$ python -q
>>> import numpy as np
>>> np.set_printoptions(suppress=True, linewidth=160)
>>> rnd = lambda a: np.round(a, 1) + 0
>>> A = np.load("arr.npy")
>>> A
array([[ 0,  0,  0,  0,  0, -1,  0,  0,  1],
       [ 0,  0,  0,  0,  0, -2,  1,  0,  0],
       [ 1,  0,  0,  1,  0,  0,  0,  2,  0],
       [ 1,  0,  0,  0,  1,  0,  0,  2,  0],
       [ 1,  0,  0,  0,  0, -1,  0,  0,  0],
       [ 0,  0,  0,  0,  0,  0,  0,  0,  0],
       [ 0, -1,  0,  0,  0,  0, -2,  0,  0]])
>>> rk = np.linalg.matrix_rank(A)
>>> rk
np.int64(6)
>>> ns = np.linalg.svd(A)[2][rk:].T
>>> np.linalg.matrix_rank(A.T @ A), np.linalg.matrix_rank(A @ A.T)
(np.int64(6), np.int64(6))
>>> rnd(ns @ ns.T)
array([[ 0. , -0.2,  0. ,  0. ,  0. ,  0. ,  0.1,  0. ,  0. ],
       [-0.2,  0.7,  0. ,  0. ,  0. , -0.2, -0.3,  0.1, -0.2],
       [ 0. ,  0. ,  1. ,  0. ,  0. ,  0. ,  0. ,  0. ,  0. ],
       [ 0. ,  0. ,  0. ,  0.4,  0.4,  0. ,  0. , -0.2,  0. ],
       [ 0. ,  0. ,  0. ,  0.4,  0.4,  0. ,  0. , -0.2,  0. ],
       [ 0. , -0.2,  0. ,  0. ,  0. ,  0. ,  0.1,  0. ,  0. ],
       [ 0.1, -0.3,  0. ,  0. ,  0. ,  0.1,  0.2,  0. ,  0.1],
       [ 0. ,  0.1,  0. , -0.2, -0.2,  0. ,  0. ,  0.1,  0. ],
       [ 0. , -0.2,  0. ,  0. ,  0. ,  0. ,  0.1,  0. ,  0. ]])
>>> ns.shape
(9, 3)
>>> rnd(A @ ns)
array([[0., 0., 0.],
       [0., 0., 0.],
       [0., 0., 0.],
       [0., 0., 0.],
       [0., 0., 0.],
       [0., 0., 0.],
       [0., 0., 0.]])
>>> [int(np.linalg.matrix_rank(A[:, :j + 1])) for j in range(9)]
[1, 2, 2, 3, 4, 5, 6, 6, 6]
>>> x0 = np.array([3, -3, 4, 5, 4, 3, -4, -1, 0])
>>> a = np.maximum(A @ x0, 0)
>>> a
array([ 0,  0,  6,  5,  0,  0, 11])
>>> A * (a > 1e-9)[:, None]
array([[ 0,  0,  0,  0,  0,  0,  0,  0,  0],
       [ 0,  0,  0,  0,  0,  0,  0,  0,  0],
       [ 1,  0,  0,  1,  0,  0,  0,  2,  0],
       [ 1,  0,  0,  0,  1,  0,  0,  2,  0],
       [ 0,  0,  0,  0,  0,  0,  0,  0,  0],
       [ 0,  0,  0,  0,  0,  0,  0,  0,  0],
       [ 0, -1,  0,  0,  0,  0, -2,  0,  0]])
>>> A.T @ a
array([ 11, -11,   0,   6,   5,   0, -22,  22,   0])
>>> rnd(np.tanh(A @ x0))
array([-1., -1.,  1.,  1.,  0.,  0.,  1.])
>>> np.maximum(A @ x0, 0) - np.maximum(-A @ x0, 0)
array([ -3, -10,   6,   5,   0,   0,  11])
>>> np.maximum(A @ (3 * x0), 0)
array([ 0,  0, 18, 15,  0,  0, 33])
>>> U, s, VT = np.linalg.svd(A)
>>> rnd(s)
array([3.4, 2.8, 2.1, 1. , 1. , 0.8, 0. ])
>>> Y = U[:, :6] @ np.diag(s[:6]) @ VT[:6]
>>> np.linalg.matrix_rank(Y)
np.int64(6)
>>> rnd(Y)
array([[ 0.,  0.,  0.,  0.,  0., -1.,  0.,  0.,  1.],
       [ 0.,  0.,  0.,  0.,  0., -2.,  1.,  0.,  0.],
       [ 1.,  0.,  0.,  1.,  0.,  0.,  0.,  2.,  0.],
       [ 1.,  0.,  0.,  0.,  1.,  0.,  0.,  2.,  0.],
       [ 1.,  0.,  0.,  0.,  0., -1.,  0.,  0.,  0.],
       [ 0.,  0.,  0.,  0.,  0.,  0.,  0.,  0.,  0.],
       [ 0., -1.,  0.,  0.,  0.,  0., -2.,  0.,  0.]])
>>> rnd(np.linalg.norm(A - Y) / np.linalg.norm(A))
np.float64(0.0)
>>> Y = np.array([[-4, -4, -4, 4, -4],
...     [2, 4, -5, -4, -2],
...     [-5, 5, -2, -5, 0],
...     [-3, 3, 1, -3, 0],
...     [-5, 5, 4, 1, 0]])
>>> W0 = np.triu(Y)
>>> W0
array([[-4, -4, -4,  4, -4],
       [ 0,  4, -5, -4, -2],
       [ 0,  0, -2, -5,  0],
       [ 0,  0,  0, -3,  0],
       [ 0,  0,  0,  0,  0]])
>>> U, s, VT = np.linalg.svd(W0)
>>> V = VT[:(s > 1e-8).sum()]
>>> rng = np.random.default_rng(543)
>>> x0 = W0[1] + 5 * W0[0] + rng.integers(2) * np.eye(5)[1]
>>> x0
array([-20., -15., -25.,  16., -22.])
>>> np.linalg.matrix_rank(np.vstack([W0, x0]))
np.int64(5)
>>> np.allclose(V.T @ V @ x0, x0)
False
>>> rnd(V.T @ V)
array([[ 0.4,  0.2,  0. ,  0. ,  0.4],
       [ 0.2,  0.9,  0. ,  0. , -0.1],
       [ 0. ,  0. ,  1. ,  0. ,  0. ],
       [ 0. ,  0. ,  0. ,  1. ,  0. ],
       [ 0.4, -0.1,  0. ,  0. ,  0.7]])
>>> [round(float(x), 1) for x in np.linalg.svd(W0, compute_uv=False)[:3]]
[9.7, 8.4, 3.6]
>>> np.linalg.matrix_rank(W0, rtol=0.1)
np.int64(3)
>>> proj = np.triu(np.array([[-2, -3, -1, -1, -2],
...     [3, -3, -3, 0, 3],
...     [-3, 0, -1, 1, -1],
...     [-2, -2, 1, 0, -1],
...     [1, 0, -1, 3, 2]]), 1) + np.eye(5)
>>> Y = proj @ W0 @ np.linalg.inv(proj)
>>> np.linalg.matrix_rank(Y)
np.int64(4)
>>> Y
array([[ -4., -28., -75.,  95.,  98.],
       [  0.,   4.,  13.,  -2.,  -3.],
       [  0.,   0.,  -2.,  -6.,  -8.],
       [  0.,   0.,   0.,  -3.,  -3.],
       [  0.,   0.,   0.,   0.,   0.]])
>>> rnd(np.linalg.det(Y))
np.float64(0.0)
>>> arr = np.loadtxt("w.csv", delimiter=",")
>>> arr
array([[24., 35.,  0.,  0., 35.,  5., 10., 45., 40., 10.],
       [35., 48.,  0.,  0., 49.,  7., 14., 63., 56., 14.],
       [ 0.,  0., -1.,  0.,  0.,  0.,  0.,  0.,  0.,  0.],
       [ 0.,  0.,  0., -1.,  0.,  0.,  0.,  0.,  0.,  0.],
       [35., 49.,  0.,  0., 48.,  7., 14., 63., 56., 14.],
       [ 5.,  7.,  0.,  0.,  7.,  0.,  2.,  9.,  8.,  2.],
       [10., 14.,  0.,  0., 14.,  2.,  3., 18., 16.,  4.],
       [45., 63.,  0.,  0., 63.,  9., 18., 80., 72., 18.],
       [40., 56.,  0.,  0., 56.,  8., 16., 72., 63., 16.],
       [10., 14.,  0.,  0., 14.,  2.,  4., 18., 16.,  3.]])
>>> vals, V = np.linalg.eigh(arr)
>>> x0 = np.array([1, 1, 1, 4, 0, 0, 2, 5, 1, 2])
>>> rnd(np.linalg.eigvalsh(arr[1:, 1:]))
array([ -1.,  -1.,  -1.,  -1.,  -1.,  -1.,  -1.,  -1., 251.])
>>> x0 @ arr @ x0
np.float64(5276.0)
>>> np.abs(arr).sum(axis=1).max(), rnd(np.abs(vals).max())
(np.float64(368.0), np.float64(276.0))
